>>> import numpy as np
>>> import numpy.linalg as la
>>> np.set_printoptions(precision=3, suppress=True, linewidth=140, sign=" ")
>>> m1 = np.loadtxt("m.csv", delimiter=",")
>>> m1
array([[  1.,   0.,   3.,   0.,  -3.,  -3.,  -1.],
       [  0.,   9.,  -9.,  -3.,   3.,   0.,  -3.],
       [  3.,  -9.,  18.,   3., -12.,  -9.,   0.],
       [  0.,  -3.,   3.,   1.,  -1.,   0.,   1.],
       [ -3.,   3., -12.,  -1.,  10.,   9.,   2.],
       [ -3.,   0.,  -9.,   0.,   9.,   9.,   3.],
       [ -1.,  -3.,   0.,   1.,   2.,   3.,   2.]])
>>> # symmetric, so the eigenvalues are real
>>> blk = np.stack([m1, 3 * m1, m1[::-1]])
>>> (blk @ m1.T).shape
(3, 7, 7)
>>> la.norm(blk, axis=(1, 2))
array([  39.038,  117.115,   39.038])
>>> np.argsort(-la.norm(m1, axis=0).round(6), kind="stable")[:3]
array([ 2,  4,  5])
>>> np.round(la.norm(m1, 2) / la.norm(m1), 3)
np.float64(0.94)
>>> [round(float(x), 3) for x in la.svd(m1, compute_uv=False)[:3]]
[36.705, 13.295, 0.0]
>>> la.matrix_rank(m1, rtol=0.1)
np.int64(2)
>>> w, V = la.eigvalsh(m1)
Traceback (most recent call last):
  File "<python-input-13>", line 1, in <module>
    w, V = la.eigvalsh(m1)
    ^^^^
ValueError: too many values to unpack (expected 2)
>>> w, V = la.eigh(m1)
>>> np.round(V @ np.diag(w) @ V.T, 3) + 0
array([[  1.,   0.,   3.,   0.,  -3.,  -3.,  -1.],
       [  0.,   9.,  -9.,  -3.,   3.,   0.,  -3.],
       [  3.,  -9.,  18.,   3., -12.,  -9.,   0.],
       [  0.,  -3.,   3.,   1.,  -1.,   0.,   1.],
       [ -3.,   3., -12.,  -1.,  10.,   9.,   2.],
       [ -3.,   0.,  -9.,   0.,   9.,   9.,   3.],
       [ -1.,  -3.,   0.,   1.,   2.,   3.,   2.]])
>>> np.unique(w.round(6) + 0, return_counts=True)[1]
array([ 5,  1,  1])
>>> np.round(V.T @ m1 @ V, 3) + 0
array([[  0.   ,   0.   ,   0.   ,   0.   ,   0.   ,   0.   ,   0.   ],
       [  0.   ,   0.   ,   0.   ,   0.   ,   0.   ,   0.   ,   0.   ],
       [  0.   ,   0.   ,   0.   ,   0.   ,   0.   ,   0.   ,   0.   ],
       [  0.   ,   0.   ,   0.   ,   0.   ,   0.   ,   0.   ,   0.   ],
       [  0.   ,   0.   ,   0.   ,   0.   ,   0.   ,   0.   ,   0.   ],
       [  0.   ,   0.   ,   0.   ,   0.   ,   0.   ,  13.295,   0.   ],
       [  0.   ,   0.   ,   0.   ,   0.   ,   0.   ,   0.   ,  36.705]])
>>> la.eigvalsh(m1 + 3 * np.eye(7))
array([  3.   ,   3.   ,   3.   ,   3.   ,   3.   ,  16.295,  39.705])
>>> np.round(la.svd(m1, compute_uv=False), 3) + 0
array([ 36.705,  13.295,   0.   ,   0.   ,   0.   ,   0.   ,   0.   ])
>>> np.abs(V[:, -1]).round(6).argmax()
np.int64(2)
>>> round(w.sum(), 3), np.trace(m1)
(np.float64(50.0), np.float64(50.0))
>>> np.abs(V[:, -1])
array([ 0.135,  0.284,  0.69 ,  0.095,  0.5  ,  0.406,  0.041])
>>> Uu, s, Vt = la.svd(m1)
>>> V = Vt[:(s > 1e-8).sum()]
>>> rng = np.random.default_rng(63)
>>> x = m1[2] + 4 * m1[5] + rng.integers(2) * np.eye(7)[6]
>>> x
array([ -9.,  -9., -18.,   3.,  24.,  27.,  12.])
>>> round(la.norm(x - V.T @ V @ x), 3)
np.float64(0.0)
>>> rk = la.matrix_rank(m1)
>>> rk
np.int64(2)
>>> N = la.svd(m1)[2][rk:].T
>>> [int(la.matrix_rank(m1[:i])) for i in range(1, len(m1) + 1)]
[1, 2, 2, 2, 2, 2, 2]
>>> [int(la.matrix_rank(np.delete(m1, i, axis=0))) for i in range(7)]
[2, 2, 2, 2, 2, 2, 2]
>>> la.matrix_rank(m1.T @ m1), la.matrix_rank(m1 @ m1.T)
(np.int64(2), np.int64(2))
>>> [int(la.matrix_rank(m1[:, :j + 1])) for j in range(7)]
[1, 2, 2, 2, 2, 2, 2]
>>> E = np.loadtxt("w.csv", delimiter=",")
>>> E
array([[ 1.,  0.,  0.,  0.,  0.,  0.,  0.,  0.,  0.],
       [ 0.,  1.,  0.,  0.,  0.,  0.,  0.,  0.,  0.],
       [ 2.,  2.,  1.,  0.,  0.,  0.,  0.,  0.,  0.],
       [ 1.,  2.,  3.,  1.,  0.,  0.,  0.,  0.,  0.],
       [ 1.,  0.,  0.,  0.,  1.,  0.,  0.,  0.,  0.],
       [ 2.,  0.,  0.,  2.,  3.,  1.,  0.,  0.,  0.],
       [ 3.,  2.,  0.,  1.,  1.,  2.,  1.,  0.,  0.],
       [ 0.,  1.,  2.,  1.,  1.,  2.,  2.,  1.,  0.],
       [ 0.,  1.,  3.,  2.,  2.,  3.,  0.,  0.,  1.]])
>>> # triangular: eigenvalues sit on the diagonal
>>> out = E + rng.integers(-2, 3, (9, 8)) @ rng.integers(-2, 3, (8, 9))
>>> out
array([[  1.,  -5.,  -2.,   0.,  -3.,  12.,  -1.,  -5.,  -5.],
       [  1.,   4.,   2.,   6.,  -1.,   2.,   9.,   6.,  -2.],
       [-12.,   7., -13.,   0.,  -1.,   2.,   5.,  -5.,  -1.],
       [  6.,   3.,  -1.,   5.,  -6.,  10.,   2.,  -1.,   0.],
       [  0.,   6.,   4.,   0.,   2.,  -4.,   5.,   4.,   1.],
       [  2.,   5.,  -2.,  -1.,  -1.,  16.,   3.,   0., -12.],
       [ 11.,  -5.,   0.,   7.,   6., -10.,  -7.,  12.,   8.],
       [ -2.,   4.,  -6.,  -5.,  -2.,   8.,  -5.,  -2.,   1.],
       [  1.,   6.,  11.,  -5.,   4.,   4.,  -1.,   5.,  -5.]])
>>> np.abs(out - E).sum(axis=1)
array([ 33.,  32.,  47.,  33.,  26.,  44.,  66.,  39.,  36.])
>>> np.round(la.svd(out - E, compute_uv=False), 3) + 0
array([ 35.669,  22.58 ,  19.608,  16.49 ,  11.474,   7.923,   2.226,   0.23 ,   0.   ])
>>> F = np.load("block2.npy")
>>> F
array([[ 1.997, -1.597, -4.284, -0.327],
       [ 0.947,  1.744, -1.009, -4.477],
       [-1.411, -1.146,  2.096,  4.16 ],
       [-1.934,  1.79 ,  4.248, -0.103],
       [ 0.037, -2.471, -1.078,  4.211],
       [-1.502, -0.997,  2.323,  4.044],
       [-1.942,  1.769,  4.254, -0.054],
       [-0.123,  2.507,  1.25 , -4.14 ],
       [-0.381,  2.589,  1.751, -3.884],
       [ 1.905, -1.858, -4.225,  0.265],
       [ 0.739, -2.636, -2.421,  3.412],
       [ 2.072, -1.117, -4.224, -1.272],
       [-2.013,  1.535,  4.287,  0.459],
       [ 0.142, -2.514, -1.286,  4.124],
       [-0.659,  2.633,  2.275, -3.53 ],
       [-0.022, -2.444, -0.959,  4.255],
       [-0.599, -2.072,  0.241,  4.504],
       [ 2.041, -1.394, -4.282, -0.747],
       [-0.713,  2.636,  2.374, -3.451],
       [-1.796,  2.064,  4.11 , -0.79 ],
       [ 0.27 ,  2.308,  0.453, -4.404],
       [-2.001,  0.276,  3.751,  2.616],
       [-0.05 ,  2.477,  1.104, -4.2  ],
       [-2.076,  0.956,  4.166,  1.557],
       [-0.142, -2.382, -0.716,  4.335],
       [-0.276,  2.56 ,  1.549, -3.996],
       [-0.514,  2.616,  2.004, -3.725],
       [ 1.578,  0.863, -2.516, -3.929],
       [ 1.958, -0.093, -3.598, -2.865],
       [ 1.689,  0.644, -2.806, -3.723],
       [ 0.578, -2.625, -2.126,  3.641]])
>>> np.round(np.trace(la.pinv(F) @ F), 3)
np.float64(2.0)
>>> np.abs(np.diag(la.qr(F)[1])) > 1e-9
array([ True,  True, False, False])
>>> F @ la.pinv(F) @ F
array([[ 1.997, -1.597, -4.284, -0.327],
       [ 0.947,  1.744, -1.009, -4.477],
       [-1.411, -1.146,  2.096,  4.16 ],
       [-1.934,  1.79 ,  4.248, -0.103],
       [ 0.037, -2.471, -1.078,  4.211],
       [-1.502, -0.997,  2.323,  4.044],
       [-1.942,  1.769,  4.254, -0.054],
       [-0.123,  2.507,  1.25 , -4.14 ],
       [-0.381,  2.589,  1.751, -3.884],
       [ 1.905, -1.858, -4.225,  0.265],
       [ 0.739, -2.636, -2.421,  3.412],
       [ 2.072, -1.117, -4.224, -1.272],
       [-2.013,  1.535,  4.287,  0.459],
       [ 0.142, -2.514, -1.286,  4.124],
       [-0.659,  2.633,  2.275, -3.53 ],
       [-0.022, -2.444, -0.959,  4.255],
       [-0.599, -2.072,  0.241,  4.504],
       [ 2.041, -1.394, -4.282, -0.747],
       [-0.713,  2.636,  2.374, -3.451],
       [-1.796,  2.064,  4.11 , -0.79 ],
       [ 0.27 ,  2.308,  0.453, -4.404],
       [-2.001,  0.276,  3.751,  2.616],
       [-0.05 ,  2.477,  1.104, -4.2  ],
       [-2.076,  0.956,  4.166,  1.557],
       [-0.142, -2.382, -0.716,  4.335],
       [-0.276,  2.56 ,  1.549, -3.996],
       [-0.514,  2.616,  2.004, -3.725],
       [ 1.578,  0.863, -2.516, -3.929],
       [ 1.958, -0.093, -3.598, -2.865],
       [ 1.689,  0.644, -2.806, -3.723],
       [ 0.578, -2.625, -2.126,  3.641]])
